In [1]: import numpy as np

In [2]: np.set_printoptions(precision=4, suppress=True, linewidth=100, floatmode="fixed")

In [3]: tidy = lambda a: np.round(a, 4) + 0

In [4]: X = np.loadtxt("a.csv", delimiter=",")

In [5]: tidy(X)
Out[5]: 
array([[-0.4511,  0.5772,  0.2716, -0.6147,  0.1147, -0.1938, -0.3586,  0.0819,  0.3645,  0.3957,
        -0.2216],
       [ 0.5772,  0.0315,  0.2567,  0.5046,  0.0815,  0.3903, -0.1527, -0.0212, -0.1974, -0.1170,
        -0.5981],
       [ 0.2716,  0.2567, -0.1774, -0.0590, -0.5160, -0.0853, -0.1340,  0.6841,  0.0562, -0.2379,
        -0.4348],
       [-0.6147,  0.5046, -0.0590, -0.2225, -0.1756,  0.8217, -0.8607,  0.2112,  0.0095, -0.0743,
         0.0175],
       [ 0.1147,  0.0815, -0.5160, -0.1756, -0.3591, -0.0119, -0.0249, -0.2756,  0.0747,  0.6072,
         0.3214],
       [-0.1938,  0.3903, -0.0853,  0.8217, -0.0119, -0.3784, -0.4391, -0.0204, -0.0552, -0.1368,
        -0.2201],
       [-0.3586, -0.1527, -0.1340, -0.8607, -0.0249, -0.4391, -0.3272,  0.0928, -0.3965, -0.0570,
         0.9403],
       [ 0.0819, -0.0212,  0.6841,  0.2112, -0.2756, -0.0204,  0.0928,  0.0364, -0.0506, -0.0519,
        -0.0068],
       [ 0.3645, -0.1974,  0.0562,  0.0095,  0.0747, -0.0552, -0.3965, -0.0506,  0.7184, -0.2101,
         0.3155],
       [ 0.3957, -0.1170, -0.2379, -0.0743,  0.6072, -0.1368, -0.0570, -0.0519, -0.2101, -0.1210,
        -0.3438],
       [-0.2216, -0.5981, -0.4348,  0.0175,  0.3214, -0.2201,  0.9403, -0.0068,  0.3155, -0.3438,
         0.2503]])

In [6]: vals, evecs = np.linalg.eigh(X)

In [7]: tidy(np.linalg.svd(X, compute_uv=False))
Out[7]: array([2.0000, 2.0000, 1.0000, 1.0000, 1.0000, 1.0000, 1.0000, 1.0000, 1.0000, 0.0000, 0.0000])

In [8]: tidy(np.linalg.eigvalsh(X + 2 * np.eye(11)))
Out[8]: array([0.0000, 1.0000, 1.0000, 1.0000, 1.0000, 2.0000, 2.0000, 3.0000, 3.0000, 3.0000, 4.0000])

In [9]: tidy(np.abs(evecs[:, -1]))
Out[9]: array([0.1144, 0.4133, 0.2489, 0.3653, 0.1480, 0.3094, 0.4540, 0.1253, 0.0332, 0.0063, 0.5293])

In [10]: Uu, s, Vh = np.linalg.svd(X)

In [11]: tidy(s)
Out[11]: array([2.0000, 2.0000, 1.0000, 1.0000, 1.0000, 1.0000, 1.0000, 1.0000, 1.0000, 0.0000, 0.0000])

In [12]: B = Uu[:, :9] @ np.diag(s[:9]) @ Vh[:9]

In [13]: tidy(np.linalg.norm(X - B, 2)), tidy(s[9])
Out[13]: (np.float64(0.0), np.float64(0.0))

In [14]: tidy(np.abs(X - B).max())
Out[14]: np.float64(0.0)

In [15]: tidy(B)
Out[15]: 
array([[-0.4511,  0.5772,  0.2716, -0.6147,  0.1147, -0.1938, -0.3586,  0.0819,  0.3645,  0.3957,
        -0.2216],
       [ 0.5772,  0.0315,  0.2567,  0.5046,  0.0815,  0.3903, -0.1527, -0.0212, -0.1974, -0.1170,
        -0.5981],
       [ 0.2716,  0.2567, -0.1774, -0.0590, -0.5160, -0.0853, -0.1340,  0.6841,  0.0562, -0.2379,
        -0.4348],
       [-0.6147,  0.5046, -0.0590, -0.2225, -0.1756,  0.8217, -0.8607,  0.2112,  0.0095, -0.0743,
         0.0175],
       [ 0.1147,  0.0815, -0.5160, -0.1756, -0.3591, -0.0119, -0.0249, -0.2756,  0.0747,  0.6072,
         0.3214],
       [-0.1938,  0.3903, -0.0853,  0.8217, -0.0119, -0.3784, -0.4391, -0.0204, -0.0552, -0.1368,
        -0.2201],
       [-0.3586, -0.1527, -0.1340, -0.8607, -0.0249, -0.4391, -0.3272,  0.0928, -0.3965, -0.0570,
         0.9403],
       [ 0.0819, -0.0212,  0.6841,  0.2112, -0.2756, -0.0204,  0.0928,  0.0364, -0.0506, -0.0519,
        -0.0068],
       [ 0.3645, -0.1974,  0.0562,  0.0095,  0.0747, -0.0552, -0.3965, -0.0506,  0.7184, -0.2101,
         0.3155],
       [ 0.3957, -0.1170, -0.2379, -0.0743,  0.6072, -0.1368, -0.0570, -0.0519, -0.2101, -0.1210,
        -0.3438],
       [-0.2216, -0.5981, -0.4348,  0.0175,  0.3214, -0.2201,  0.9403, -0.0068,  0.3155, -0.3438,
         0.2503]])

In [16]: tidy((X + X.T) / 2)
Out[16]: 
array([[-0.4511,  0.5772,  0.2716, -0.6147,  0.1147, -0.1938, -0.3586,  0.0819,  0.3645,  0.3957,
        -0.2216],
       [ 0.5772,  0.0315,  0.2567,  0.5046,  0.0815,  0.3903, -0.1527, -0.0212, -0.1974, -0.1170,
        -0.5981],
       [ 0.2716,  0.2567, -0.1774, -0.0590, -0.5160, -0.0853, -0.1340,  0.6841,  0.0562, -0.2379,
        -0.4348],
       [-0.6147,  0.5046, -0.0590, -0.2225, -0.1756,  0.8217, -0.8607,  0.2112,  0.0095, -0.0743,
         0.0175],
       [ 0.1147,  0.0815, -0.5160, -0.1756, -0.3591, -0.0119, -0.0249, -0.2756,  0.0747,  0.6072,
         0.3214],
       [-0.1938,  0.3903, -0.0853,  0.8217, -0.0119, -0.3784, -0.4391, -0.0204, -0.0552, -0.1368,
        -0.2201],
       [-0.3586, -0.1527, -0.1340, -0.8607, -0.0249, -0.4391, -0.3272,  0.0928, -0.3965, -0.0570,
         0.9403],
       [ 0.0819, -0.0212,  0.6841,  0.2112, -0.2756, -0.0204,  0.0928,  0.0364, -0.0506, -0.0519,
        -0.0068],
       [ 0.3645, -0.1974,  0.0562,  0.0095,  0.0747, -0.0552, -0.3965, -0.0506,  0.7184, -0.2101,
         0.3155],
       [ 0.3957, -0.1170, -0.2379, -0.0743,  0.6072, -0.1368, -0.0570, -0.0519, -0.2101, -0.1210,
        -0.3438],
       [-0.2216, -0.5981, -0.4348,  0.0175,  0.3214, -0.2201,  0.9403, -0.0068,  0.3155, -0.3438,
         0.2503]])

In [17]: tidy(np.abs(np.linalg.eigvals(X)).max())
Out[17]: np.float64(2.0)

In [18]: X.inv()
Traceback (most recent call last):
  Cell In[18], line 1
    X.inv()
AttributeError: 'numpy.ndarray' object has no attribute 'inv'


In [19]: np.linalg.determinant(X)
Traceback (most recent call last):
  Cell In[19], line 1
    np.linalg.determinant(X)
AttributeError: module 'numpy.linalg' has no attribute 'determinant'


In [20]: np.allclose(X, X.T)
Out[20]: True

In [21]: np.argsort(-np.linalg.norm(X, axis=0).round(6), kind="stable")[:3]
Out[21]: array([ 6,  3, 10])

In [22]: [round(float(x), 4) for x in np.linalg.svd(X, compute_uv=False)[:3]]
Out[22]: [2.0, 2.0, 1.0]

In [23]: np.linalg.cond(X) > 100
Out[23]: np.True_

In [24]: tidy(np.linalg.norm(X, 2) / np.linalg.norm(X))
Out[24]: np.float64(0.5164)

In [25]: [round(float(np.linalg.det(X[:i, :i])), 2) + 0 for i in range(1, 12)]
Out[25]: [-0.45, -0.35, 0.17, 0.1, 0.04, -0.12, 0.09, -0.2, -0.27, 0.0, 0.0]

In [26]: tidy(np.linalg.eigvalsh(X).min())
Out[26]: np.float64(-2.0)

In [27]: M = np.loadtxt("data.csv", delimiter=",")

In [28]: M
Out[28]: 
array([[  4.9270,  -5.0239,  -9.7561, -13.3046,   6.6486,   5.8386],
       [ -8.1906,  -0.0847,  10.3243,  -0.5793, -12.1996,  -8.7835],
       [-14.7057,  -7.3574,  -6.1771,   2.3681,   0.6976,  -9.2390],
       [-11.2248,  -3.6452, -15.3770,  -3.4538,   2.5924,  -2.3698],
       [ 13.4430,  12.4906,   0.0589,   4.1512,  -6.7805,  -0.2438],
       [ -0.3554,  10.6828,   3.4965, -10.3191,  10.8700,  -6.9918],
       [ -6.9600,   0.8893, -12.4361,  -8.7175,  10.4891,  -3.1772],
       [ 13.5467,   8.2952,  -9.0891,  -0.2588,   0.7708,  -8.0252],
       [ 10.3572,  -9.3501,  12.8033,   0.5673,  -2.7032,   5.8096],
       [ 15.6361,   4.8252,  -3.2931,  -6.8207,  -6.6872,  -5.4903],
       [ -4.6315,   8.2718,  -3.4874, -16.1299,   0.0440,  -6.1472],
       [  6.9861, -16.2385,   6.4409,   1.4226,   6.5271,   1.1801],
       [  8.4159, -17.0025,  -3.7483,   5.0004,   0.9899,  -0.2353],
       [ -8.7163,   2.4720,   3.0110,   1.0648,  12.0237, -12.7729],
       [ 10.0905,   3.2248,  -1.7522,  11.2224,   0.3843,  12.5945],
       [  1.3238,   1.6708, -12.8661, -15.0899,   1.4006,  -0.5027],
       [ -4.9949,  -6.6926,  -1.3555, -15.0176,  -0.9065, -10.1030],
       [  3.6521,  -1.1372,  -2.8063,  18.2632,  -4.7038,  -4.6715],
       [  5.9203,  -1.1460, -14.1813,  -3.5357,  -1.4920, -12.1574],
       [-11.4296,  -9.7571,   4.6665,  12.0748,   0.0733,   2.5656],
       [ -7.4056, -12.2383,  -9.1382,  -1.8143,   1.6611, -10.2870],
       [ -2.9675, -10.0440,  -1.1948,  -1.6974, -16.8766,   1.0876],
       [  9.8608,   8.2568,  -4.9548,   7.1121,  -5.5466, -11.3442]])

In [29]: O, evecs = np.linalg.qr(M[:, :5])[0], np.linalg.qr(M[:, 5:])[0]

In [30]: s = np.linalg.svd(O.T @ evecs, compute_uv=False)

In [31]: tidy(np.degrees(np.arccos(s.clip(0, 1))))
Out[31]: array([63.8262])

In [32]: tidy(s)
Out[32]: array([0.4411])

In [33]: tidy(np.linalg.norm(O @ O.T - evecs @ evecs.T, 2))
Out[33]: np.float64(1.0)

In [34]: (s > 0.9).sum()
Out[34]: np.int64(0)
